>>> import numpy as np
>>> import numpy.linalg as la
>>> np.set_printoptions(suppress=True, linewidth=200)
>>> tidy = lambda a: np.round(a, 2) + 0
>>> m1 = np.load("x.npy")
>>> tidy(m1)
array([[ 0.61, -0.17, -0.17, -0.28, -0.06, -0.39, -0.39, -0.28, -0.06, -0.17, -0.06, -0.06, -0.28],
       [-0.17,  0.93, -0.07, -0.12, -0.02, -0.17, -0.17, -0.12, -0.02, -0.07, -0.02, -0.02, -0.12],
       [-0.17, -0.07,  0.93, -0.12, -0.02, -0.17, -0.17, -0.12, -0.02, -0.07, -0.02, -0.02, -0.12],
       [-0.28, -0.12, -0.12,  0.8 , -0.04, -0.28, -0.28, -0.2 , -0.04, -0.12, -0.04, -0.04, -0.2 ],
       [-0.06, -0.02, -0.02, -0.04,  0.99, -0.06, -0.06, -0.04, -0.01, -0.02, -0.01, -0.01, -0.04],
       [-0.39, -0.17, -0.17, -0.28, -0.06,  0.61, -0.39, -0.28, -0.06, -0.17, -0.06, -0.06, -0.28],
       [-0.39, -0.17, -0.17, -0.28, -0.06, -0.39,  0.61, -0.28, -0.06, -0.17, -0.06, -0.06, -0.28],
       [-0.28, -0.12, -0.12, -0.2 , -0.04, -0.28, -0.28,  0.8 , -0.04, -0.12, -0.04, -0.04, -0.2 ],
       [-0.06, -0.02, -0.02, -0.04, -0.01, -0.06, -0.06, -0.04,  0.99, -0.02, -0.01, -0.01, -0.04],
       [-0.17, -0.07, -0.07, -0.12, -0.02, -0.17, -0.17, -0.12, -0.02,  0.93, -0.02, -0.02, -0.12],
       [-0.06, -0.02, -0.02, -0.04, -0.01, -0.06, -0.06, -0.04, -0.01, -0.02,  0.99, -0.01, -0.04],
       [-0.06, -0.02, -0.02, -0.04, -0.01, -0.06, -0.06, -0.04, -0.01, -0.02, -0.01,  0.99, -0.04],
       [-0.28, -0.12, -0.12, -0.2 , -0.04, -0.28, -0.28, -0.2 , -0.04, -0.12, -0.04, -0.04,  0.8 ]])
>>> w, vecs = la.eigh(m1)
>>> x0 = np.array([2, 2, 2, 0, 3, 1, 3, 0, 3, 1, 0, 2, 3])
>>> tidy(x0 @ m1 @ x0)
np.float64(3.41)
>>> tidy(la.eigvalsh(m1[1:, 1:]))
array([-0.61,  1.  ,  1.  ,  1.  ,  1.  ,  1.  ,  1.  ,  1.  ,  1.  ,  1.  ,  1.  ,  1.  ])
>>> x0 = np.array([4, 9, 8, 2, 2, 6, 9, 7, 3, 8, 5, 0, 4])
>>> rhs = m1 @ x0
>>> tidy(rhs)
array([-11.66,   2.29,   1.29,  -9.19,  -0.24,  -9.66,  -6.66,  -4.19,   0.76,   1.29,   2.76,  -2.24,  -7.19])
>>> tidy(la.solve(m1, m1[:, 3]))
array([0., 0., 0., 1., 0., 0., 0., 0., 0., 0., 0., 0., 0.])
>>> tidy(la.solve(m1, rhs + m1[:, 10]))
array([4., 9., 8., 2., 2., 6., 9., 7., 3., 8., 6., 0., 4.])
>>> tidy(la.solve(m1, rhs))
array([4., 9., 8., 2., 2., 6., 9., 7., 3., 8., 5., 0., 4.])
>>> tidy(la.solve(m1.T, m1[5]))
array([0., 0., 0., 0., 0., 1., 0., 0., 0., 0., 0., 0., 0.])
>>> tidy(la.solve(m1, 2 * rhs))
array([ 8., 18., 16.,  4.,  4., 12., 18., 14.,  6., 16., 10.,  0.,  8.])
>>> x0 = np.array([0, -1, 0, 0, 3, -2, -2, 1, 0, -1, 0, 1, -1])
>>> tidy(np.abs(la.eigvals(m1)))
array([1., 1., 1., 1., 1., 1., 1., 1., 1., 1., 1., 1., 1.])
>>> tidy(la.norm(x0)), tidy(la.norm(m1 @ x0))
(np.float64(4.69), np.float64(4.69))
>>> [p for p in range(1, 25) if np.allclose(la.matrix_power(m1, p), np.eye(13))]
[2, 4, 6, 8, 10, 12, 14, 16, 18, 20, 22, 24]
>>> arr = np.load("run1.npy")
>>> arr
array([[-1.,  1.,  1.,  1.,  1.,  1.,  1.,  1.,  1.,  1.,  1.,  1.,  1.],
       [ 1., -1.,  1.,  1.,  1.,  1.,  1.,  1.,  1.,  1.,  1.,  1.,  1.],
       [ 1.,  1., -1.,  1.,  1.,  1.,  1.,  1.,  1.,  1.,  1.,  1.,  1.],
       [ 1.,  1.,  1., -1.,  1.,  1.,  1.,  1.,  1.,  1.,  1.,  1.,  1.],
       [ 1.,  1.,  1.,  1., -1.,  1.,  1.,  1.,  1.,  1.,  1.,  1.,  1.],
       [ 1.,  1.,  1.,  1.,  1., -1.,  1.,  1.,  1.,  1.,  1.,  1.,  1.],
       [ 1.,  1.,  1.,  1.,  1.,  1., -1.,  1.,  1.,  1.,  1.,  1.,  1.],
       [ 1.,  1.,  1.,  1.,  1.,  1.,  1., -1.,  1.,  1.,  1.,  1.,  1.],
       [ 1.,  1.,  1.,  1.,  1.,  1.,  1.,  1., -1.,  1.,  1.,  1.,  1.],
       [ 1.,  1.,  1.,  1.,  1.,  1.,  1.,  1.,  1., -1.,  1.,  1.,  1.],
       [ 1.,  1.,  1.,  1.,  1.,  1.,  1.,  1.,  1.,  1., -1.,  1.,  1.],
       [ 1.,  1.,  1.,  1.,  1.,  1.,  1.,  1.,  1.,  1.,  1., -1.,  1.],
       [ 1.,  1.,  1.,  1.,  1.,  1.,  1.,  1.,  1.,  1.,  1.,  1., -1.]])
>>> # equal to its transpose
>>> f, r1 = arr[0], arr[2]
>>> f @ r1
np.float64(9.0)
>>> pr = (f @ r1) / (f @ f) * f
>>> tidy(la.norm(f + r1) ** 2 + la.norm(f - r1) ** 2)
np.float64(52.0)
>>> x0 = np.array([-5, 8, -9, 4, -5, -3, 1, -7, -4, 6, 5, 9, -1])
>>> h1 = np.maximum(arr @ x0, 0)
>>> np.maximum(arr @ (3 * x0), 0)
array([27.,  0., 51.,  0., 27., 15.,  0., 39., 21.,  0.,  0.,  0.,  3.])
>>> W = np.array([[0, 3, 1, 3],
...     [3, 0, 0, 4],
...     [-3, 1, -3, -3],
...     [-3, -2, 3, 5],
...     [-4, 2, 5, 3],
...     [-4, 5, -1, 2],
...     [4, 2, -2, 4],
...     [-3, -5, 1, 3],
...     [-1, 2, -1, 5],
...     [2, 3, -4, -1],
...     [-3, 3, 4, -5],
...     [3, 2, -3, 1],
...     [3, -2, 2, 0]])
>>> coef = np.array([0, 1, 0, 2])
>>> H = np.maximum(arr @ W + coef, 0)
>>> H
array([[ 0.,  9.,  0., 17.],
       [ 0., 15.,  2., 15.],
       [ 0., 13.,  8., 29.],
       [ 0., 19.,  0., 13.],
       [ 2., 11.,  0., 17.],
       [ 2.,  5.,  4., 19.],
       [ 0., 11.,  6., 15.],
       [ 0., 25.,  0., 17.],
       [ 0., 11.,  4., 13.],
       [ 0.,  9., 10., 25.],
       [ 0.,  9.,  0., 33.],
       [ 0., 11.,  8., 21.],
       [ 0., 19.,  0., 23.]])
>>> Z = np.array([[-1, 0, 0], [-2, 0, 2], [2, 1, -1], [0, -1, -2]])
>>> W @ Z
array([[ -4,  -2,  -1],
       [ -3,  -4,  -8],
       [ -5,   0,  11],
       [ 13,  -2, -17],
       [ 10,   2,  -7],
       [ -8,  -3,   7],
       [-12,  -6,  -2],
       [ 15,  -2, -17],
       [ -5,  -6,  -5],
       [-16,  -3,  12],
       [  5,   9,  12],
       [-13,  -4,   5],
       [  5,   2,  -6]])
>>> (H @ Z).round(6).argmax(axis=1)
array([2, 2, 0, 2, 2, 0, 1, 2, 2, 0, 0, 0, 2])
>>> H @ Z
array([[-18., -17., -16.],
       [-26., -13.,  -2.],
       [-10., -21., -40.],
       [-38., -13.,  12.],
       [-24., -17., -12.],
       [ -4., -15., -32.],
       [-10.,  -9., -14.],
       [-50., -17.,  16.],
       [-14.,  -9.,  -8.],
       [  2., -15., -42.],
       [-18., -33., -48.],
       [ -6., -13., -28.],
       [-38., -23.,  -8.]])
>>> [round(float(la.det(arr[:i, :i])), 2) + 0 for i in range(1, 14)]
[-1.0, 0.0, 4.0, -16.0, 48.0, -128.0, 320.0, -768.0, 1792.0, -4096.0, 9216.0, -20480.0, 45056.0]
>>> try:
...     la.cholesky(arr)
... except la.LinAlgError as e:
...     print("failed:", e)
... 
failed: Matrix is not positive definite
>>> np.all(la.eigvalsh(arr) > 0)
np.False_
>>> w, vecs = la.eigh(arr)
>>> tidy(w)
array([-2., -2., -2., -2., -2., -2., -2., -2., -2., -2., -2., -2., 11.])
>>> np.unique(w.round(6) + 0, return_counts=True)[1]
array([12,  1])
>>> tidy(la.eigvalsh(arr @ arr))
array([  4.,   4.,   4.,   4.,   4.,   4.,   4.,   4.,   4.,   4.,   4.,   4., 121.])
>>> B = np.array([[1, 1, 2, 2, 2, 0, 0, 2, 2, 2],
...     [1, 2, 1, 2, 0, 2, 2, 2, 0, 2],
...     [0, 1, 0, 1, 0, 0, 0, 0, 0, 1],
...     [0, 0, 1, 0, 2, 2, 1, 1, 2, 0],
...     [0, 1, 0, 0, 0, 0, 1, 0, 0, 0],
...     [1, 0, 2, 1, 1, 1, 1, 2, 1, 1],
...     [0, 1, 2, 2, 0, 0, 0, 2, 1, 2],
...     [2, 0, 2, 0, 2, 2, 0, 0, 2, 0],
...     [1, 1, 2, 2, 0, 1, 2, 1, 0, 0],
...     [0, 2, 2, 1, 0, 1, 0, 2, 0, 2]])
>>> B[-1] = B[0]
>>> K = B + 0.3 * np.eye(10)
>>> K
array([[1.3, 1. , 2. , 2. , 2. , 0. , 0. , 2. , 2. , 2. ],
       [1. , 2.3, 1. , 2. , 0. , 2. , 2. , 2. , 0. , 2. ],
       [0. , 1. , 0.3, 1. , 0. , 0. , 0. , 0. , 0. , 1. ],
       [0. , 0. , 1. , 0.3, 2. , 2. , 1. , 1. , 2. , 0. ],
       [0. , 1. , 0. , 0. , 0.3, 0. , 1. , 0. , 0. , 0. ],
       [1. , 0. , 2. , 1. , 1. , 1.3, 1. , 2. , 1. , 1. ],
       [0. , 1. , 2. , 2. , 0. , 0. , 0.3, 2. , 1. , 2. ],
       [2. , 0. , 2. , 0. , 2. , 2. , 0. , 0.3, 2. , 0. ],
       [1. , 1. , 2. , 2. , 0. , 1. , 2. , 1. , 0.3, 0. ],
       [1. , 1. , 2. , 2. , 2. , 0. , 0. , 2. , 2. , 2.3]])
>>> f = np.array([0, -2, -3])
>>> np.polyval(f, K[8])
array([-5. , -5. , -7. , -7. , -3. , -5. , -7. , -5. , -3.6, -3. ])
